In [1]: import numpy as np

In [2]: np.set_printoptions(suppress=True, linewidth=160)

In [3]: X = np.load("m.npy")

In [4]: X
Out[4]: 
array([[6, 3, 6, 3, 6, 3],
       [4, 0, 4, 0, 4, 0],
       [1, 2, 1, 2, 1, 2],
       [6, 3, 6, 3, 6, 3],
       [4, 0, 4, 0, 4, 0],
       [1, 2, 1, 2, 1, 2]])

In [5]: left, sig, Vh = np.linalg.svd(X)

In [6]: vecs = Vh[:(sig > 1e-8).sum()]

In [7]: rng = np.random.default_rng(20)

In [8]: x = X[5] + -2 * X[0] + rng.integers(2) * np.eye(6)[5]

In [9]: x
Out[9]: array([-11.,  -4., -11.,  -4., -11.,  -3.])

In [10]: np.linalg.matrix_rank(np.vstack([X, x]))
Out[10]: np.int64(3)

In [11]: np.allclose(vecs.T @ vecs @ x, x)
Out[11]: False

In [12]: np.round(np.diag(vecs.T @ vecs), 2)
Out[12]: array([0.33, 0.33, 0.33, 0.33, 0.33, 0.33])

In [13]: labels = rng.permutation(6)

In [14]: labels
Out[14]: array([5, 0, 4, 2, 1, 3])

In [15]: Y = X[labels][:, labels]

In [16]: np.round(np.sort(np.abs(np.linalg.eigvals(Y))), 2) + 0
Out[16]: array([ 0.,  0.,  0.,  0.,  0., 16.])

In [17]: np.diag(Y)
Out[17]: array([2, 6, 4, 1, 0, 3])

In [18]: K = np.load("arr.npy")

In [19]: K.round(2)
Out[19]: 
array([[-2.98, -0.34, -0.29,  2.56,  1.71, -0.2 , -4.9 ,  1.99,  0.78, -2.71,  0.6 ,  6.7 , -0.24,  0.44],
       [-1.17,  0.16,  1.84, -1.47, -0.8 , -0.76,  4.27, -3.2 , -2.92, -3.58,  2.85,  3.71,  3.53, -2.76],
       [-1.7 , -0.37, -1.36,  2.97,  1.87,  0.31, -6.57,  3.55,  2.41, -0.01, -1.24,  3.16, -2.34,  2.04],
       [-0.62, -0.32, -1.73,  2.65,  1.61,  0.54, -6.31,  3.81,  2.92,  1.58, -2.1 ,  0.47, -3.14,  2.6 ],
       [-1.78,  0.08,  1.73, -0.89, -0.41, -0.78,  3.1 , -2.68, -2.67, -4.05,  2.9 ,  5.04,  3.37, -2.59],
       [-3.14, -0.3 ,  0.09,  2.19,  1.5 , -0.35, -3.89,  1.28,  0.16, -3.37,  1.17,  7.28,  0.49, -0.14],
       [ 3.09,  0.19, -0.79, -1.26, -0.95,  0.59,  1.62,  0.16,  0.99,  4.2 , -2.08, -7.54, -1.77,  1.18],
       [-1.88,  0.07,  1.7 , -0.77, -0.33, -0.78,  2.86, -2.57, -2.61, -4.12,  2.89,  5.27,  3.33, -2.55],
       [ 0.38,  0.3 ,  1.78, -2.53, -1.52, -0.59,  6.15, -3.8 , -2.98, -1.9 ,  2.25,  0.11,  3.26, -2.67],
       [ 2.76,  0.09, -1.23, -0.47, -0.46,  0.71, -0.22,  1.21,  1.75,  4.43, -2.56, -7.02, -2.55,  1.84],
       [ 3.15,  0.22, -0.62, -1.53, -1.11,  0.53,  2.25, -0.22,  0.7 ,  4.04, -1.87, -7.58, -1.45,  0.92],
       [-3.14, -0.22,  0.65,  1.48,  1.08, -0.54, -2.13,  0.14, -0.76, -4.08,  1.91,  7.58,  1.52, -0.97],
       [-2.07,  0.04,  1.63, -0.55, -0.19, -0.78,  2.41, -2.35, -2.49, -4.23,  2.87,  5.66,  3.23, -2.45],
       [-2.98, -0.34, -0.3 ,  2.57,  1.71, -0.19, -4.93,  2.  ,  0.8 , -2.69,  0.59,  6.68, -0.26,  0.45],
       [ 3.01,  0.16, -0.93, -1.04, -0.81,  0.63,  1.08,  0.48,  1.23,  4.31, -2.24, -7.44, -2.02,  1.39],
       [ 0.59,  0.32,  1.74, -2.64, -1.6 , -0.55,  6.29, -3.81, -2.93, -1.62,  2.12, -0.41,  3.15, -2.61]])

In [20]: rk = np.linalg.matrix_rank(K)

In [21]: rk
Out[21]: np.int64(2)

In [22]: null = np.linalg.svd(K)[2][rk:].T

In [23]: np.allclose(K @ null, 0)
Out[23]: True

In [24]: [int(np.linalg.matrix_rank(K[:i])) for i in range(1, len(K) + 1)]
Out[24]: [1, 2, 2, 2, 2, 2, 2, 2, 2, 2, 2, 2, 2, 2, 2, 2]

In [25]: np.round(np.linalg.norm(K, 2) / np.linalg.norm(K), 2)
Out[25]: np.float64(0.77)

In [26]: np.argsort(-np.linalg.norm(K, axis=0).round(6), kind="stable")[:3]
Out[26]: array([11,  6,  9])

In [27]: np.linalg.cond(K) > 100
Out[27]: np.True_

In [28]: Y = np.array([[5, 3],
    ...:     [0, 4],
    ...:     [5, 2],
    ...:     [3, 5],
    ...:     [5, 4],
    ...:     [4, 5],
    ...:     [4, 3],
    ...:     [2, 5],
    ...:     [2, 0],
    ...:     [3, 2],
    ...:     [0, 5],
    ...:     [1, 2],
    ...:     [5, 4],
    ...:     [2, 2]])

In [29]: np.round(np.einsum("ij->j", K), 2)
Out[29]: array([ -8.48,  -0.26,   3.92,   1.26,   1.3 ,  -2.22,   1.09,  -4.  ,  -5.61, -13.79,   8.05,  21.67,   8.09,  -5.87])

In [30]: np.vstack([K, Y.T]).shape
Out[30]: (18, 14)

In [31]: np.round(np.einsum("ij,ij->i", K, K), 2)
Out[31]: array([100., 100., 100., 100., 100., 100., 100., 100., 100., 100., 100., 100., 100., 100., 100., 100.])

In [32]: np.linalg.matrix_rank(K @ Y)
Out[32]: np.int64(2)

In [33]: M = np.load("out7.npy")

In [34]: M
Out[34]: 
array([[   1,   -4,   16,  -64],
       [   1,   -3,    9,  -27],
       [   1,   -2,    4,   -8],
       [   1,   -1,    1,   -1],
       [   1,    0,    0,    0],
       [   1,    1,    1,    1],
       [   1,    2,    4,    8],
       [   1,    3,    9,   27],
       [   1,    4,   16,   64],
       [   1,    5,   25,  125],
       [   1,    6,   36,  216],
       [   1,    7,   49,  343],
       [   1,    8,   64,  512],
       [   1,    9,   81,  729],
       [   1,   10,  100, 1000]])

In [35]: x = np.array([1, -4, 2, -5])

In [36]: target = M @ x

In [37]: np.round(np.linalg.lstsq(M, target)[0], 2)
Out[37]: array([ 1., -4.,  2., -5.])

In [38]: target = target + 0.1 * rng.normal(size=15)

In [39]: target.round(2)
Out[39]: array([  368.95,   165.91,    56.91,    11.9 ,     1.09,    -6.01,   -38.99,  -128.06,  -303.11,  -594.12, -1031.08, -1643.94, -2463.  , -3518.05, -4839.02])

In [40]: beta, *_ = np.linalg.lstsq(M, target)

In [41]: beta.round()
Out[41]: array([ 1., -4.,  2., -5.])

In [42]: np.round(M.T @ (target - M @ beta), 2) + 0
Out[42]: array([0., 0., 0., 0.])

In [43]: [round(float(np.linalg.norm(np.linalg.solve(M.T @ M + lam * np.eye(4), M.T @ target))), 2) for lam in (0, 1, 10, 100)]
Out[43]: [6.78, 6.72, 6.44, 5.57]

In [44]: beta.round(2)
Out[44]: array([ 0.97, -4.  ,  2.  , -5.  ])

In [45]: data = np.load("sample3.npy")

In [46]: data
Out[46]: 
array([[-6,  0,  0, -4,  0,  0, -4, -6, -4, -6, -6,  0],
       [-6,  0,  0, -4,  0,  0, -4, -6, -4, -6, -6,  0],
       [ 9,  0,  0,  6,  0,  0,  6,  9,  6,  9,  9,  0],
       [-9,  0,  0, -6,  0,  0, -6, -9, -6, -9, -9,  0],
       [ 6,  0,  0,  4,  0,  0,  4,  6,  4,  6,  6,  0],
       [ 3,  0,  0,  2,  0,  0,  2,  3,  2,  3,  3,  0],
       [ 0,  0,  0,  0,  0,  0,  0,  0,  0,  0,  0,  0],
       [-6,  0,  0, -4,  0,  0, -4, -6, -4, -6, -6,  0],
       [-6,  0,  0, -4,  0,  0, -4, -6, -4, -6, -6,  0],
       [ 9,  0,  0,  6,  0,  0,  6,  9,  6,  9,  9,  0],
       [ 6,  0,  0,  4,  0,  0,  4,  6,  4,  6,  6,  0],
       [ 0,  0,  0,  0,  0,  0,  0,  0,  0,  0,  0,  0]])

In [47]: W1 = np.array([[2, 3, 2, 3, 3],
    ...:     [1, 0, 2, 1, 2],
    ...:     [0, 3, 1, 0, 2],
    ...:     [3, 3, 3, 2, 1],
    ...:     [1, 2, 2, 2, 2],
    ...:     [1, 2, 2, 0, 3],
    ...:     [2, 2, 0, 1, 2],
    ...:     [1, 1, 1, 2, 3],
    ...:     [2, 0, 2, 0, 2],
    ...:     [3, 0, 1, 2, 0],
    ...:     [1, 1, 3, 0, 3],
    ...:     [0, 3, 3, 0, 3]])

In [48]: beta = np.array([2, 1, 1, 1, 0])

In [49]: hid = np.maximum(data @ W1 + beta, 0)

In [50]: (hid > 0).astype(int)
Out[50]: 
array([[0, 0, 0, 0, 0],
       [0, 0, 0, 0, 0],
       [1, 1, 1, 1, 1],
       [0, 0, 0, 0, 0],
       [1, 1, 1, 1, 1],
       [1, 1, 1, 1, 1],
       [1, 1, 1, 1, 0],
       [0, 0, 0, 0, 0],
       [0, 0, 0, 0, 0],
       [1, 1, 1, 1, 1],
       [1, 1, 1, 1, 1],
       [1, 1, 1, 1, 0]])

In [51]: np.linalg.matrix_rank(hid)
Out[51]: np.int64(2)

In [52]: Z = np.array([[1, -1, 2], [2, 1, 1], [0, -1, -2], [3, 3, 1], [-1, -1, 0]])

In [53]: (hid @ Z).round(6).argmax(axis=1)
Out[53]: array([0, 0, 0, 0, 0, 0, 0, 0, 0, 0, 0, 0])

In [54]: hid @ Z
Out[54]: 
array([[  0,   0,   0],
       [  0,   0,   0],
       [394,  10, 184],
       [  0,   0,   0],
       [265,   7, 124],
       [136,   4,  64],
       [  7,   1,   4],
       [  0,   0,   0],
       [  0,   0,   0],
       [394,  10, 184],
       [265,   7, 124],
       [  7,   1,   4]])

In [55]: left, sig, Vh = np.linalg.svd(data)

In [56]: np.argmax(sig[:-1] / (sig[1:] + 1e-6)) + 1
Out[56]: np.int64(1)

In [57]: Y = left[:, :1] @ np.diag(sig[:1]) @ Vh[:1]

In [58]: np.linalg.matrix_rank(data, rtol=0.05)
Out[58]: np.int64(1)

In [59]: np.round(np.linalg.norm(data - Y) / np.linalg.norm(data), 2)
Out[59]: np.float64(0.0)

In [60]: np.round(np.abs(data - Y).max(), 2)
Out[60]: np.float64(0.0)

In [61]: t3 = np.stack([data, -2 * data, data[::-1]])

In [62]: np.einsum("bij,cij->bc", t3, t3)
Out[62]: 
array([[ 2496, -4992,   672],
       [-4992,  9984, -1344],
       [  672, -1344,  2496]])

In [63]: W0 = np.diag(np.array([-1, 1, 2, 0, 2, -1, 0, -2, 1, 2])) + -2 * np.eye(10, k=1) + -2 * np.eye(10, k=-1)

In [64]: W0
Out[64]: 
array([[-1., -2.,  0.,  0.,  0.,  0.,  0.,  0.,  0.,  0.],
       [-2.,  1., -2.,  0.,  0.,  0.,  0.,  0.,  0.,  0.],
       [ 0., -2.,  2., -2.,  0.,  0.,  0.,  0.,  0.,  0.],
       [ 0.,  0., -2.,  0., -2.,  0.,  0.,  0.,  0.,  0.],
       [ 0.,  0.,  0., -2.,  2., -2.,  0.,  0.,  0.,  0.],
       [ 0.,  0.,  0.,  0., -2., -1., -2.,  0.,  0.,  0.],
       [ 0.,  0.,  0.,  0.,  0., -2.,  0., -2.,  0.,  0.],
       [ 0.,  0.,  0.,  0.,  0.,  0., -2., -2., -2.,  0.],
       [ 0.,  0.,  0.,  0.,  0.,  0.,  0., -2.,  1., -2.],
       [ 0.,  0.,  0.,  0.,  0.,  0.,  0.,  0., -2.,  2.]])

In [65]: left, sig, Vh = np.linalg.svd(W0)

In [66]: sig.round(2)
Out[66]: array([4.77, 4.31, 3.95, 3.59, 2.95, 2.51, 1.94, 1.49, 1.04, 0.02])

In [67]: Y = left[:, :9] @ np.diag(sig[:9]) @ Vh[:9]

In [68]: Y.round(2) + 0
Out[68]: 
array([[-1.  , -2.  ,  0.  ,  0.  ,  0.  ,  0.  ,  0.  ,  0.  ,  0.  ,  0.  ],
       [-2.  ,  1.  , -2.  ,  0.  ,  0.  ,  0.  ,  0.  ,  0.  ,  0.  ,  0.  ],
       [ 0.  , -2.  ,  2.  , -2.  ,  0.  ,  0.  ,  0.  ,  0.  ,  0.  ,  0.  ],
       [ 0.  ,  0.  , -2.  ,  0.  , -2.  ,  0.  ,  0.  ,  0.  ,  0.  ,  0.  ],
       [ 0.  ,  0.  ,  0.  , -2.  ,  2.  , -2.  ,  0.  ,  0.  ,  0.  ,  0.  ],
       [ 0.  ,  0.  ,  0.  ,  0.  , -2.  , -1.  , -2.  ,  0.  ,  0.  ,  0.  ],
       [ 0.  ,  0.  ,  0.  ,  0.  ,  0.  , -2.  ,  0.  , -2.  ,  0.  ,  0.  ],
       [ 0.  ,  0.  ,  0.  ,  0.  ,  0.  ,  0.  , -2.  , -2.  , -2.  ,  0.  ],
       [ 0.  ,  0.  ,  0.  ,  0.  ,  0.  ,  0.  ,  0.  , -2.  ,  1.01, -1.99],
       [ 0.  ,  0.  ,  0.  ,  0.  ,  0.  ,  0.  ,  0.  ,  0.  , -1.99,  2.01]])
